>>> import numpy as np
>>> import numpy.linalg as la
>>> np.set_printoptions(precision=3, suppress=True, linewidth=140, legacy="1.25")
>>> feats = np.load("m.npy")
>>> feats
array([[0, 0, 1],
       [0, 0, 0],
       [1, 0, 0]])
>>> feats @ feats
array([[1, 0, 0],
       [0, 0, 0],
       [0, 0, 1]])
>>> np.argwhere(np.triu(feats))
array([[0, 2]])
>>> L = np.diag(feats.sum(axis=1)) - feats
>>> round(la.det(L[1:, 1:]))
0
>>> L @ np.ones(3)
array([0., 0., 0.])
>>> L
array([[ 1,  0, -1],
       [ 0,  0,  0],
       [-1,  0,  1]])
>>> B = np.array([[2, 2], [1, -3]])
>>> C = np.array([[3, 2, 0], [3, 0, 0], [2, 1, 1]])
>>> A = np.kron(B, C)
>>> A
array([[ 6,  4,  0,  6,  4,  0],
       [ 6,  0,  0,  6,  0,  0],
       [ 4,  2,  2,  4,  2,  2],
       [ 3,  2,  0, -9, -6,  0],
       [ 3,  0,  0, -9,  0,  0],
       [ 2,  1,  1, -6, -3, -3]])
>>> rng = np.random.default_rng(272)
>>> B = A + rng.integers(-2, 3, (6, 2)) @ rng.integers(-2, 3, (2, 6))
>>> B
array([[  8,   6,  -4,   2,   0,  -2],
       [  6,   1,  -3,   2,  -6,  -2],
       [  7,   4,  -1,   2,   2,   1],
       [  3,   1,   3,  -5,   0,   2],
       [  0,  -2,   3,  -7,   0,   1],
       [  8,   5,  -5, -10,  -3,  -5]])
>>> np.round(la.svd(B - A, compute_uv=False), 3) + 0
array([16.713,  8.642,  0.   ,  0.   ,  0.   ,  0.   ])
>>> B - A
array([[ 2,  2, -4, -4, -4, -2],
       [ 0,  1, -3, -4, -6, -2],
       [ 3,  2, -3, -2,  0, -1],
       [ 0, -1,  3,  4,  6,  2],
       [-3, -2,  3,  2,  0,  1],
       [ 6,  4, -6, -4,  0, -2]])
>>> W0 = np.load("a.npy")
>>> W0
array([[ 12.18 ,  -6.183, -17.73 ,   4.863],
       [  9.74 ,  -2.11 , -12.642,   3.417],
       [  7.269,   0.698,  -8.277,   2.075],
       [  6.34 ,   1.386,  -6.849,   1.612],
       [  5.606,   1.779,  -5.805,   1.268],
       [  5.604,   1.78 ,  -5.803,   1.267],
       [  5.442,   1.848,  -5.582,   1.194],
       [  4.144,   2.147,  -3.951,   0.652],
       [  3.865,   2.152,  -3.631,   0.547],
       [  3.108,   2.058,  -2.815,   0.289],
       [  2.537,   1.879,  -2.248,   0.124],
       [  2.457,   1.846,  -2.172,   0.104],
       [  1.529,   1.334,  -1.336,  -0.079],
       [ -0.195,  -0.194,   0.205,   0.078],
       [ -0.21 ,  -0.209,   0.222,   0.085],
       [ -0.289,  -0.286,   0.313,   0.125],
       [ -0.728,   4.399,   7.005,   4.054],
       [ -0.246,   8.214,   9.879,   5.405],
       [  0.427,  13.441,  13.569,   6.951],
       [  0.873,  16.94 ,  15.96 ,   7.872],
       [  1.875,  24.975,  21.324,   9.773],
       [  1.885,  25.057,  21.378,   9.792]])
>>> Uu, sv, vt = la.svd(W0)
>>> vecs = vt[:(sv > 1e-8).sum()]
>>> x = W0[0] + 5 * W0[20] + rng.integers(2) * np.eye(4)[2]
>>> x
array([ 21.554, 118.692,  89.891,  53.731])
>>> vecs.T @ vecs
array([[ 0.5  ,  0.235, -0.353,  0.265],
       [ 0.235,  0.889,  0.166, -0.125],
       [-0.353,  0.166,  0.751,  0.187],
       [ 0.265, -0.125,  0.187,  0.86 ]])
>>> round(float(la.norm(x - vecs.T @ vecs @ x)), 3)
0.499
>>> la.matrix_rank(np.vstack([W0, x]))
4
>>> np.allclose(vecs.T @ vecs @ x, x)
False
>>> np.diag(vecs.T @ vecs)
array([0.5  , 0.889, 0.751, 0.86 ])
